$ python -q
>>> import numpy as np
>>> np.set_printoptions(suppress=True, linewidth=160)
>>> feats = np.load("a.npy")
>>> feats
array([[ 8, -9,  8,  6,  8,  5],
       [ 0, -5, -9,  4, -1,  0],
       [ 0,  0,  2,  0,  8,  6],
       [ 0,  0,  0,  0,  3,  7],
       [ 0,  0,  0,  0, -2, -9],
       [ 0,  0,  0,  0,  0,  1]])
>>> feats @ feats
array([[ 64, -27, 161,  12, 139,  63],
       [  0,  25,  27, -20, -53, -17],
       [  0,   0,   4,   0,   0, -54],
       [  0,   0,   0,   0,  -6, -20],
       [  0,   0,   0,   0,   4,   9],
       [  0,   0,   0,   0,   0,   1]])
>>> np.round(np.sort(np.linalg.eigvals(feats)), 2)
array([-5., -2.,  0.,  1.,  2.,  8.])
>>> np.unique(feats.round(6), axis=0).shape
(6, 6)
>>> U, sig, Vt = np.linalg.svd(feats)
>>> sig.round(2) + 0
array([20.68, 11.74, 10.99,  4.33,  0.12,  0.  ])
>>> M2 = U[:, :5] @ np.diag(sig[:5]) @ Vt[:5]
>>> round(np.linalg.norm(feats - M2, 2), 2), round(float(sig[5]), 2)
(np.float64(0.0), 0.0)
>>> np.linalg.matrix_rank(M2)
np.int64(5)
>>> round(np.abs(feats - M2).max(), 2)
np.float64(0.0)
>>> mat = np.loadtxt("out5.csv", delimiter=",")
>>> mat
array([[ 0.,  9.,  8.,  7.,  7.,  9.],
       [ 2., 17., 11.,  7., 11., 16.],
       [ 8., 20., 19., 17., 14., 21.],
       [ 0., 14.,  9., 10., 13., 15.],
       [ 0.,  0.,  0.,  0.,  0.,  0.],
       [ 0.,  0.,  0.,  0.,  0.,  0.],
       [ 8., 11., 11., 10.,  7., 12.],
       [ 0.,  0.,  0.,  0.,  0.,  0.],
       [ 0.,  0.,  0.,  0.,  0.,  0.],
       [ 0.,  9.,  8.,  7.,  7.,  9.],
       [ 0.,  0.,  0.,  0.,  0.,  0.],
       [ 6., 19.,  8., 17., 11., 17.],
       [ 2.,  8.,  3.,  0.,  4.,  7.],
       [ 3., 17., 10.,  5.,  5., 12.],
       [ 6., 23., 15., 21., 12., 20.],
       [ 1.,  9.,  7.,  5.,  1.,  5.],
       [ 5., 14.,  8., 16., 11., 15.],
       [ 7.,  2.,  4.,  5.,  6.,  7.],
       [ 1., 18., 15., 12.,  8., 14.],
       [ 5., 14.,  8., 16., 11., 15.],
       [ 7.,  2.,  4.,  5.,  6.,  7.],
       [ 1., 18., 15., 12.,  8., 14.],
       [ 0.,  9.,  8.,  7.,  7.,  9.],
       [ 9., 10.,  7.,  5., 10., 14.],
       [ 1.,  9.,  7.,  5.,  1.,  5.],
       [ 0.,  9.,  8.,  7.,  7.,  9.],
       [ 7., 13.,  3.,  9.,  8., 13.]])
>>> cov = np.cov(mat, rowvar=False)
>>> np.median(mat, axis=0)
array([1., 9., 8., 7., 7., 9.])
>>> np.round(mat.std(axis=0), 2)
array([3.15, 6.86, 5.02, 5.9 , 4.35, 6.16])
>>> U, sig, Vt = np.linalg.svd(mat)
>>> sig.round(2)
array([117.19,  17.83,  12.58,  10.6 ,   9.96,   0.33])
>>> M2 = U[:, :5] @ np.diag(sig[:5]) @ Vt[:5]
>>> round(float(np.linalg.norm(mat - M2, 2)), 2), round(sig[5], 2)
(0.33, np.float64(0.33))
>>> round(np.abs(mat - M2).max(), 2)
np.float64(0.14)
>>> np.linalg.matrix_rank(mat, rtol=0.05)
np.int64(5)
>>> x0 = np.array([7, -5, 3, 6, 6, -1])
>>> target = mat @ x0
>>> np.round(np.linalg.pinv(mat) @ mat, 2) + 0
array([[1., 0., 0., 0., 0., 0.],
       [0., 1., 0., 0., 0., 0.],
       [0., 0., 1., 0., 0., 0.],
       [0., 0., 0., 1., 0., 0.],
       [0., 0., 0., 0., 1., 0.],
       [0., 0., 0., 0., 0., 1.]])
>>> target
array([ 54.,  54., 178.,  80.,   0.,   0., 124.,   0.,   0.,  54.,   0., 122.,   0.,  14., 150.,  14., 136., 110.,  68., 136., 110.,  68.,  54., 110.,  14.,
        54.,  82.])
>>> rng = np.random.default_rng(61940)
>>> target = target + 0.1 * rng.normal(size=27)
>>> target.round(2) + 0
array([ 54.  ,  54.01, 178.09,  79.91,  -0.14,   0.  , 124.14,  -0.03,  -0.13,  53.99,  -0.22, 121.94,  -0.26,  13.97, 150.06,  13.95, 135.97, 110.1 ,  67.95,
       136.04, 110.22,  68.08,  53.98, 109.85,  14.08,  54.03,  82.  ])
>>> c, *_ = np.linalg.lstsq(mat, target)
>>> [round(float(np.linalg.norm(np.linalg.solve(mat.T @ mat + lam * np.eye(6), mat.T @ target))), 2) for lam in (0, 1, 10, 100)]
[12.49, 11.89, 11.35, 8.34]
>>> np.round(mat.T @ (target - mat @ c), 2) + 0
array([0., 0., 0., 0., 0., 0.])
>>> round(np.linalg.norm(target - mat @ c), 2)
np.float64(0.43)
>>> c.round()
array([ 7., -5.,  3.,  6.,  6., -1.])
>>> M2 = np.c_[mat[:, :4] @ np.array([[2, 1, 3, 1], [-3, 2, 0, -1], [-1, 1, 1, 0], [3, 0, 1, -3]]), np.array([-3, -3, 1, 1, 2, 3, 3, -1, -1, -3, -2, 3, 1, -3, 3, 1, 3, 1, 2, 0, 2, 0, 0, -2, 1, 3, -1])]
>>> M2
array([[-14.,  26.,  15., -30.,  -3.],
       [-37.,  47.,  24., -36.,  -3.],
       [-12.,  67.,  60., -63.,   1.],
       [-21.,  37.,  19., -44.,   1.],
       [  0.,   0.,   0.,   0.,   2.],
       [  0.,   0.,   0.,   0.,   3.],
       [  2.,  41.,  45., -33.,   3.],
       [  0.,   0.,   0.,   0.,  -1.],
       [  0.,   0.,   0.,   0.,  -1.],
       [-14.,  26.,  15., -30.,  -3.],
       [  0.,   0.,   0.,   0.,  -2.],
       [ -2.,  52.,  43., -64.,   3.],
       [-23.,  21.,   9.,  -6.,   1.],
       [-40.,  47.,  24., -29.,  -3.],
       [ -9.,  67.,  54., -80.,   3.],
       [-17.,  26.,  15., -23.,   1.],
       [  8.,  41.,  39., -57.,   3.],
       [ 19.,  15.,  30., -10.,   1.],
       [-31.,  52.,  30., -53.,   2.],
       [  8.,  41.,  39., -57.,   0.],
       [ 19.,  15.,  30., -10.,   2.],
       [-31.,  52.,  30., -53.,   0.],
       [-14.,  26.,  15., -30.,   0.],
       [ -4.,  36.,  39., -16.,  -2.],
       [-17.,  26.,  15., -23.,   1.],
       [-14.,  26.,  15., -30.,   3.],
       [ -1.,  36.,  33., -33.,  -1.]])
>>> np.linalg.matrix_rank(np.c_[mat, M2])
np.int64(7)
>>> data = np.load("data.npy")
>>> data
array([[ 0,  0, -1,  1],
       [ 0,  0,  0, -1],
       [ 1,  0,  0, -2],
       [-1,  1,  2,  0]])
>>> U, sig, Vt = np.linalg.svd(feats)
>>> vecs = Vt[:(sig > 1e-8).sum()]
>>> x0 = feats[0] + 5 * feats[1] + rng.integers(2) * np.eye(6)[5]
>>> x0
array([  8., -34., -37.,  26.,   3.,   5.])
>>> np.round(np.diag(vecs.T @ vecs), 2)
array([0.99, 0.62, 1.  , 0.4 , 1.  , 1.  ])
>>> np.round(vecs.T @ vecs, 2) + 0
array([[ 0.99, -0.07,  0.  , -0.09,  0.  ,  0.  ],
       [-0.07,  0.62,  0.  , -0.48,  0.  ,  0.  ],
       [ 0.  ,  0.  ,  1.  ,  0.  ,  0.  ,  0.  ],
       [-0.09, -0.48,  0.  ,  0.4 ,  0.  ,  0.  ],
       [ 0.  ,  0.  ,  0.  ,  0.  ,  1.  ,  0.  ],
       [ 0.  ,  0.  ,  0.  ,  0.  ,  0.  ,  1.  ]])
>>> np.linalg.matrix_rank(np.vstack([feats, x0]))
np.int64(5)
